In [1]: import numpy as np

In [2]: import numpy.linalg as la

In [3]: np.set_printoptions(precision=1, suppress=True, linewidth=200)

In [4]: rnd = lambda a: np.round(a, 1) + 0

In [5]: data = np.loadtxt("data.csv", delimiter=",")

In [6]: data
Out[6]: 
array([[ 0.8, -0.5,  1.1,  1.8,  1.1,  0.8, -0.8,  0.3,  0.4,  1. ,  0. ,  0.4, -0.8, -0.9],
       [-0.5, -0.9,  1.2, -1.4,  0. ,  0.3,  0.3,  0. ,  0. ,  0.2, -0.2,  0.5,  0.3,  1. ],
       [ 0.3, -0.1, -0.7, -0.5, -0.5,  1.5,  0.6,  1.7,  1.3, -1.3, -0.9,  0.7, -2.4, -0.7],
       [ 0.3,  0.5, -0.8, -0.2, -1.4,  0.2, -1.2,  0.3,  0.7, -1.1,  1.6,  1.1,  1.1, -0.4],
       [ 0.4, -1.4, -0.7,  0.9,  0.1,  0.6,  0. , -0.3, -0.2, -0.3, -1.2,  0. ,  1.9,  1.1],
       [ 1.2, -1.7, -0.6,  1.9, -0.3, -0.5,  1.2,  0.6, -0.1, -1.2, -0.1, -0.4, -1. , -0.2],
       [ 0.3, -0.1,  0.8,  0.8, -0.4, -0.7, -0.4,  1. ,  0.8, -1.2, -0.7, -0.2, -1.4,  1.8],
       [-0.8, -0.6, -0.6,  0.1, -1.7,  1.1,  1.9, -1.2, -0.7, -1.5, -0.3,  1.9,  1.7, -0.5],
       [ 0.3,  2. ,  0.9,  0.3, -0.8, -0.1, -2. , -1.3, -0.2,  1.5,  1.5, -0.5,  0.2, -1.2],
       [-0.6,  1.6, -0.8, -0.4, -0.1,  1.1, -0.6,  0.8, -0.7,  0.4, -0.1,  0.2, -0.7,  2. ],
       [ 1. , -1.6,  1.6, -1. ,  0.2, -0.6,  0.8, -1.3, -0.3, -1.5, -0.7, -0.5,  0.6, -0.8],
       [ 0.6,  0.8,  0.8, -0.4, -0.1, -0.6, -0.2, -0.3,  0.6, -1.2,  0.1,  0.4,  0.9,  1.9],
       [ 0. , -0.6,  0.7,  0.9, -0.4, -0.6, -0.1,  0.9,  0.8, -0.7, -0.6, -0.1, -0.5,  0.3],
       [ 0. , -2.1, -4.2, -3. , -5.1,  3.3, -2.7, -0.9, -5.1,  0.6, -2.1,  2.4,  8.4, -0.3],
       [ 0.4, -1.7,  0. ,  0.5,  1.5,  1.4, -0.9, -0.3, -0.8, -0.7, -0.5, -0.7,  0.4, -0.1],
       [-0.4,  0.8, -0.2,  2.1, -0.5, -1.6,  0.9,  0.6, -0.2, -0.2,  0.4,  0.2,  0.3, -1.2],
       [-0.3, -0.5,  0.3, -0.1,  0.9, -0.5,  0.5, -2. ,  0.3, -0.1, -0.7, -1.2,  0.2,  0.5],
       [ 1.3,  1.1,  0.8, -1.1,  0.6,  0.4, -1.7,  0.8,  0.1,  2.8,  0. , -0.3, -1.5, -0.5],
       [ 2.4, -0.1,  0.5, -1.6,  0.6,  0.3, -0.1, -0.6,  2.5, -0.4, -0.1,  0.7, -0.7,  0.9],
       [ 1.3, -0.3, -0.8, -0.7,  1.3, -0.2, -1.7, -1.1, -0.7,  0.6,  0.5,  0.2, -1.7, -0.4],
       [-0.7,  0.9,  0.7,  0.8, -0.1,  0.3, -1.9,  1.1,  1. , -1.9,  0. , -0.4, -0.6,  0.6],
       [ 0.5,  1.1, -1.6,  0.2, -0.3,  1.2, -1. , -0.3, -0.7,  0.4,  1.5,  0.4, -0.1,  2.2],
       [ 1.9, -0.1,  0.8,  0. ,  0.3, -0.7,  0.7,  0.5, -2.3,  0.5,  0.9,  1.2, -0.3,  1.2],
       [-0.2, -0.1,  1. ,  0. ,  3. ,  0.5,  2. ,  1.5, -0.2,  0.5,  1. ,  0.6,  0.1,  0.5]])

In [7]: P = data @ la.solve(data.T @ data, data.T)

In [8]: rnd(P @ data[:, 10])
Out[8]: array([ 0. , -0.2, -0.9,  1.6, -1.2, -0.1, -0.7, -0.3,  1.5, -0.1, -0.7,  0.1, -0.6, -2.1, -0.5,  0.4, -0.7,  0. , -0.1,  0.5,  0. ,  1.5,  0.9,  1. ])

In [9]: rnd(np.trace(P))
Out[9]: np.float64(14.0)

In [10]: B = np.c_[data[:, :3] @ np.array([[2, 2, 3], [2, 3, 1], [1, 2, 1]]), np.array([9, 8, 9, 7, 1, 7, 0, 5, 2, 8, 3, 3, 5, 6, 8, 8, 7, 6, 0, 6, 4, 1, 4, 2])]

In [11]: rnd(B)
Out[11]: 
array([[  1.7,   2.3,   3. ,   9. ],
       [ -1.6,  -1.3,  -1.2,   8. ],
       [ -0.3,  -1.1,   0.1,   9. ],
       [  0.8,   0.5,   0.6,   7. ],
       [ -2.7,  -4.8,  -0.9,   1. ],
       [ -1.6,  -3.9,   1.3,   7. ],
       [  1.2,   1.9,   1.6,   0. ],
       [ -3.4,  -4.6,  -3.6,   5. ],
       [  5.5,   8.4,   3.8,   2. ],
       [  1.2,   2. ,  -1. ,   8. ],
       [  0.4,   0.4,   3. ,   3. ],
       [  3.6,   5.2,   3.4,   3. ],
       [ -0.5,  -0.4,   0.1,   5. ],
       [ -8.4, -14.7,  -6.3,   6. ],
       [ -2.6,  -4.3,  -0.5,   8. ],
       [  0.6,   1.2,  -0.6,   8. ],
       [ -1.3,  -1.5,  -1.1,   7. ],
       [  5.6,   7.5,   5.8,   6. ],
       [  5.1,   5.5,   7.6,   0. ],
       [  1.2,   0.1,   2.8,   6. ],
       [  1.1,   2.7,  -0.5,   4. ],
       [  1.6,   1.1,   1. ,   1. ],
       [  4.4,   5.1,   6.4,   4. ],
       [  0.4,   1.3,   0.3,   2. ]])

In [12]: la.matrix_rank(B)
Out[12]: np.int64(4)

In [13]: rnd(la.lstsq(data, B[:, 0])[0])
Out[13]: array([2., 2., 1., 0., 0., 0., 0., 0., 0., 0., 0., 0., 0., 0.])

In [14]: data.shape
Out[14]: (24, 14)

In [15]: data[:, 14]
---------------------------------------------------------------------------
IndexError                                Traceback (most recent call last)
Cell In[15], line 1
----> 1 data[:, 14]

IndexError: index 14 is out of bounds for axis 1 with size 14

In [16]: x0 = np.array([0, 1, 2, 1, 2, 0, 1, 2, 1, 0, 1, 3, 1, 0])

In [17]: target = data @ x0

In [18]: try:
    ...:     la.solve(data, target)
    ...: except la.LinAlgError as e:
    ...:     print(repr(e))
    ...: 
LinAlgError('Last 2 dimensions of the array must be square')

In [19]: rnd(la.solve(data.T @ data, data.T @ target))
Out[19]: array([0., 1., 2., 1., 2., 0., 1., 2., 1., 0., 1., 3., 1., 0.])

In [20]: rnd(target)
Out[20]: array([  6.3,   2. ,   1.1,   2. ,  -1.8,  -1.6,   1.2,   0.8,  -2.1,  -0.5,  -2.7,   3.8,   2. , -19.8,  -2.7,   4.7,  -5.5,   0.4,   3. ,  -5.2,   2.4,  -2.2,   5.7,  15.6])

In [21]: rng = np.random.default_rng(4347)

In [22]: target = target + 0.3 * rng.normal(size=24)

In [23]: rnd(target)
Out[23]: array([  6.2,   2.4,   1. ,   2.2,  -1.4,  -1.8,   1.6,   0.7,  -1.9,  -1. ,  -2.6,   3.7,   1.4, -20.2,  -1.9,   4.1,  -5.5,   0.4,   3. ,  -4.9,   3.2,  -2.1,   6.4,  15.8])

In [24]: beta, *_ = la.lstsq(data, target)

In [25]: beta.round()
Out[25]: array([-0.,  1.,  2.,  1.,  2.,  0.,  1.,  2.,  1., -0.,  1.,  3.,  1.,  0.])

In [26]: [round(float(la.norm(la.solve(data.T @ data + lam * np.eye(14), data.T @ target))), 2) for lam in (0, 1, 10, 100)]
Out[26]: [5.25, 4.86, 3.31, 1.26]

In [27]: rnd(beta)
Out[27]: array([ 0. ,  0.9,  2.2,  1. ,  2.1,  0.1,  0.8,  2. ,  0.9, -0.1,  1.2,  3. ,  1. ,  0.1])

In [28]: rnd(la.norm(target - data @ beta))
Out[28]: np.float64(1.2)

In [29]: B = data / np.sqrt((data ** 2).mean(axis=1, keepdims=True))

In [30]: rnd(la.norm(B, axis=1))
Out[30]: array([3.7, 3.7, 3.7, 3.7, 3.7, 3.7, 3.7, 3.7, 3.7, 3.7, 3.7, 3.7, 3.7, 3.7, 3.7, 3.7, 3.7, 3.7, 3.7, 3.7, 3.7, 3.7, 3.7, 3.7])

In [31]: A = -3 * np.eye(7) + np.ones((7, 7))

In [32]: A
Out[32]: 
array([[-2.,  1.,  1.,  1.,  1.,  1.,  1.],
       [ 1., -2.,  1.,  1.,  1.,  1.,  1.],
       [ 1.,  1., -2.,  1.,  1.,  1.,  1.],
       [ 1.,  1.,  1., -2.,  1.,  1.,  1.],
       [ 1.,  1.,  1.,  1., -2.,  1.,  1.],
       [ 1.,  1.,  1.,  1.,  1., -2.,  1.],
       [ 1.,  1.,  1.,  1.,  1.,  1., -2.]])

In [33]: # equal to its transpose

In [34]: O, vecs = la.qr(A[:, :4])[0], la.qr(A[:, 4:])[0]

In [35]: sv = la.svd(O.T @ vecs, compute_uv=False)

In [36]: rnd(la.norm(O @ O.T - vecs @ vecs.T, 2))
Out[36]: np.float64(1.0)

In [37]: (sv > 0.9).sum()
Out[37]: np.int64(0)

In [38]: rnd(sv)
Out[38]: array([0.3, 0. , 0. ])

In [39]: w, vecs = la.eigh(A)

In [40]: x0 = np.array([2, 1, 1, 2, 0, 0, 0])

In [41]: rnd(la.eigvalsh(A[1:, 1:]))
Out[41]: array([-3., -3., -3., -3., -3.,  3.])

In [42]: rnd(vecs * np.maximum(w, 0) @ vecs.T)
Out[42]: 
array([[0.6, 0.6, 0.6, 0.6, 0.6, 0.6, 0.6],
       [0.6, 0.6, 0.6, 0.6, 0.6, 0.6, 0.6],
       [0.6, 0.6, 0.6, 0.6, 0.6, 0.6, 0.6],
       [0.6, 0.6, 0.6, 0.6, 0.6, 0.6, 0.6],
       [0.6, 0.6, 0.6, 0.6, 0.6, 0.6, 0.6],
       [0.6, 0.6, 0.6, 0.6, 0.6, 0.6, 0.6],
       [0.6, 0.6, 0.6, 0.6, 0.6, 0.6, 0.6]])

In [43]: np.abs(A).sum(axis=1).max(), rnd(np.abs(w).max())
Out[43]: (np.float64(8.0), np.float64(4.0))

In [44]: x0 @ A @ x0 / (x0 @ x0), rnd(w[0]), rnd(w[-1])
Out[44]: (np.float64(0.6), np.float64(-3.0), np.float64(4.0))

In [45]: x0 @ A @ x0
Out[45]: np.float64(6.0)

In [46]: rnd(vecs * np.abs(w) @ vecs.T)
Out[46]: 
array([[3.1, 0.1, 0.1, 0.1, 0.1, 0.1, 0.1],
       [0.1, 3.1, 0.1, 0.1, 0.1, 0.1, 0.1],
       [0.1, 0.1, 3.1, 0.1, 0.1, 0.1, 0.1],
       [0.1, 0.1, 0.1, 3.1, 0.1, 0.1, 0.1],
       [0.1, 0.1, 0.1, 0.1, 3.1, 0.1, 0.1],
       [0.1, 0.1, 0.1, 0.1, 0.1, 3.1, 0.1],
       [0.1, 0.1, 0.1, 0.1, 0.1, 0.1, 3.1]])

In [47]: np.all(la.eigvalsh(A) > 0)
Out[47]: np.False_

In [48]: rnd(la.eigvalsh(A).min())
Out[48]: np.float64(-3.0)

In [49]: w, vecs = la.eigh(A)

In [50]: rnd(w)
Out[50]: array([-3., -3., -3., -3., -3., -3.,  4.])

In [51]: rnd(la.eigvalsh(A + 4 * np.eye(7)))
Out[51]: array([1., 1., 1., 1., 1., 1., 8.])

In [52]: m1 = np.load("arr.npy")

In [53]: m1
Out[53]: 
array([[ 0, -2, -1,  2, -2,  4, -1,  2,  4],
       [ 2,  0, -4, -1,  0,  1,  0,  3,  0],
       [ 1,  4,  0,  5, -1,  2,  3,  6, -4],
       [-2,  1, -5,  0,  1, -3,  1,  0, -1],
       [ 2,  0,  1, -1,  0, -2,  3,  1,  1],
       [-4, -1, -2,  3,  2,  0,  5,  4, -5],
       [ 1,  0, -3, -1, -3, -5,  0, -2, -6],
       [-2, -3, -6,  0, -1, -4,  2,  0,  2],
       [-4,  0,  4,  1, -1,  5,  6, -2,  0]])

In [54]: B = m1 + rng.integers(-2, 3, (9, 8)) @ rng.integers(-2, 3, (8, 9))

In [55]: B
Out[55]: 
array([[ -4,  -1,  -6,   7,  14,   9,  -6,  -5,   4],
       [ 12, -12,  -1,   6, -12,  -6,   0,   8,   0],
       [ 10,  -6,  10,   9,  -3,  -1,   1,   7, -10],
       [  3,  -8,  10,   2,  -5,  -8,  13,   1, -19],
       [  7,   8,   4,  -5,  12,   6,   5,  -5,  -2],
       [-11,   1,  -1,   8,   6,   8,  10,   1,  -7],
       [  3,  -4,   0,   6,  -7,  -6,   4,  -4,  -3],
       [ -3,   3,  -9,  -2,  -7,   0,   3,  -2,  16],
       [ -3,   4,   4,   1,  13,   8,   6,  -5,  -8]])

In [56]: np.abs(B - m1).sum(axis=1)
Out[56]: array([48, 56, 47, 73, 51, 37, 30, 39, 33])

In [57]: u = np.array([1, 0])

In [58]: np.correlate(m1[2], m1[8], "full")
Out[58]: array([  0,  -2,  -2,  29,   9,  29,  23,  12,  18,  60,   1, -35,  26,  12, -28, -24,  16])

In [59]: np.convolve(m1[2], u)
Out[59]: array([ 1,  4,  0,  5, -1,  2,  3,  6, -4,  0])

In [60]: np.polyval(u, m1[2])
Out[60]: array([ 1,  4,  0,  5, -1,  2,  3,  6, -4])

In [61]: X = np.loadtxt("x.csv", delimiter=",")

In [62]: X
Out[62]: 
array([[ 0.,  0.,  1., -1., -3., -1., -2., -1.,  0.],
       [ 0.,  0., -1., -2., -3., -3.,  0., -3.,  0.],
       [ 0.,  0.,  0.,  1., -2.,  3., -1., -3., -1.],
       [ 0.,  0.,  0.,  0.,  3.,  0.,  3.,  0.,  3.],
       [ 0.,  0.,  0.,  0.,  0., -1.,  1.,  0.,  2.],
       [ 0.,  0.,  0.,  0.,  0.,  0.,  0., -2., -3.],
       [ 0.,  0.,  0.,  0.,  0.,  0.,  0., -3.,  2.],
       [ 0.,  0.,  0.,  0.,  0.,  0.,  0.,  0.,  0.],
       [ 0.,  0.,  0.,  0.,  0.,  0.,  0.,  0.,  0.]])

In [63]: u = np.array([0, 1])

In [64]: np.convolve(X[5], u)
Out[64]: array([ 0.,  0.,  0.,  0.,  0.,  0.,  0.,  0., -2., -3.])

In [65]: np.array([np.convolve(row, u, "same") for row in X])
Out[65]: 
array([[ 0.,  0.,  0.,  1., -1., -3., -1., -2., -1.],
       [ 0.,  0.,  0., -1., -2., -3., -3.,  0., -3.],
       [ 0.,  0.,  0.,  0.,  1., -2.,  3., -1., -3.],
       [ 0.,  0.,  0.,  0.,  0.,  3.,  0.,  3.,  0.],
       [ 0.,  0.,  0.,  0.,  0.,  0., -1.,  1.,  0.],
       [ 0.,  0.,  0.,  0.,  0.,  0.,  0.,  0., -2.],
       [ 0.,  0.,  0.,  0.,  0.,  0.,  0.,  0., -3.],
       [ 0.,  0.,  0.,  0.,  0.,  0.,  0.,  0.,  0.],
       [ 0.,  0.,  0.,  0.,  0.,  0.,  0.,  0.,  0.]])

In [66]: np.cross(X[5, :3], X[2, :3])
Out[66]: array([0., 0., 0.])

In [67]: np.polyval(u, X[5])
Out[67]: array([1., 1., 1., 1., 1., 1., 1., 1., 1.])

In [68]: E = np.array([[1, -3, 9, -27],
    ...:     [1, -2, 4, -8],
    ...:     [1, -1, 1, -1],
    ...:     [1, 0, 0, 0],
    ...:     [1, 1, 1, 1],
    ...:     [1, 2, 4, 8],
    ...:     [1, 3, 9, 27],
    ...:     [1, 4, 16, 64],
    ...:     [1, 5, 25, 125],
    ...:     [1, 6, 36, 216],
    ...:     [1, 7, 49, 343],
    ...:     [1, 8, 64, 512],
    ...:     [1, 9, 81, 729]])

In [69]: E
Out[69]: 
array([[  1,  -3,   9, -27],
       [  1,  -2,   4,  -8],
       [  1,  -1,   1,  -1],
       [  1,   0,   0,   0],
       [  1,   1,   1,   1],
       [  1,   2,   4,   8],
       [  1,   3,   9,  27],
       [  1,   4,  16,  64],
       [  1,   5,  25, 125],
       [  1,   6,  36, 216],
       [  1,   7,  49, 343],
       [  1,   8,  64, 512],
       [  1,   9,  81, 729]])

In [70]: U, sv, Vh = la.svd(E)

In [71]: rnd(sv)
Out[71]: array([997.1,  24.5,   6.4,   2. ])

In [72]: B = U[:, :1] @ np.diag(sv[:1]) @ Vh[:1]

In [73]: rnd(la.norm(E - B) / la.norm(E))
Out[73]: np.float64(0.0)

In [74]: la.matrix_rank(B)
Out[74]: np.int64(1)
